% python3 -q
>>> import numpy as np
>>> np.set_printoptions(precision=1, suppress=True, linewidth=100, legacy="1.25")
>>> m1 = np.load("a.npy")
>>> print(m1)
[[-0.8  5.6 -0.9]
 [ 2.9  2.4  0.8]
 [ 3.9  2.6  0.6]
 [-0.6  4.5  1.5]
 [ 0.3  6.8  0.5]
 [-2.5  6.3 -1.1]
 [ 2.3  1.5 -1.6]
 [-1.8  8.8  1.1]
 [ 3.   2.9 -0.9]
 [-2.1  7.2  0.5]]
>>> G = m1.T @ m1
>>> print(np.linalg.eigvalsh(G)[::-1])
[292.5  50.8  10. ]
>>> print(np.round(np.trace(G), 1), np.round((m1 ** 2).sum(), 1))
353.2 353.2
>>> print(np.linalg.svd(m1, compute_uv=False) ** 2)
[292.5  50.8  10. ]
>>> print((m1 @ m1.T).shape)
(10, 10)
>>> print(np.linalg.norm(m1, axis=1))
[5.7 3.8 4.7 4.8 6.8 6.9 3.2 9.  4.3 7.5]
>>> print(np.round(m1[9] @ m1[0], 1))
41.6
>>> print(round(np.linalg.norm(m1[9], 1), 1), round(np.linalg.norm(m1[9], np.inf), 1))
9.8 7.2
>>> idx = m1[:, 1] > np.median(m1[:, 1])
>>> f = m1[idx].mean(axis=0) - m1[~idx].mean(axis=0)
>>> print(np.argsort(-np.abs(f).round(6), kind="stable"))
[1 0 2]
>>> print((((m1 - m1.mean(axis=0)) @ f > 0) == idx).mean())
0.9
>>> print(((m1 - m1.mean(axis=0)) @ f > 0).astype(int))
[1 0 0 1 1 1 0 1 0 1]
>>> W0 = np.array([[-2.0, 4.0, 0.0, 0.0],
...     [4.0, 0.0, 4.0, 0.0],
...     [0.0, 4.0, -1.0, 4.0],
...     [0.0, 0.0, 4.0, 4.0]])
>>> print(W0)
[[-2.  4.  0.  0.]
 [ 4.  0.  4.  0.]
 [ 0.  4. -1.  4.]
 [ 0.  0.  4.  4.]]
>>> C = m1[[4, 1]].astype(float)
>>> for _ in range(5):
...     idx = np.linalg.norm(m1[:, None] - C, axis=-1).argmin(axis=1)
...     C = np.array([m1[idx == j].mean(axis=0) for j in range(2)])
... 
>>> print(idx)
[0 1 1 0 0 0 1 0 1 0]
>>> print(C)
[[-1.2  6.5  0.3]
 [ 3.   2.4 -0.3]]
>>> print(C[1] - C[0])
[ 4.3 -4.2 -0.5]
>>> print(np.abs(C[1] - C[0]).argmax())
0
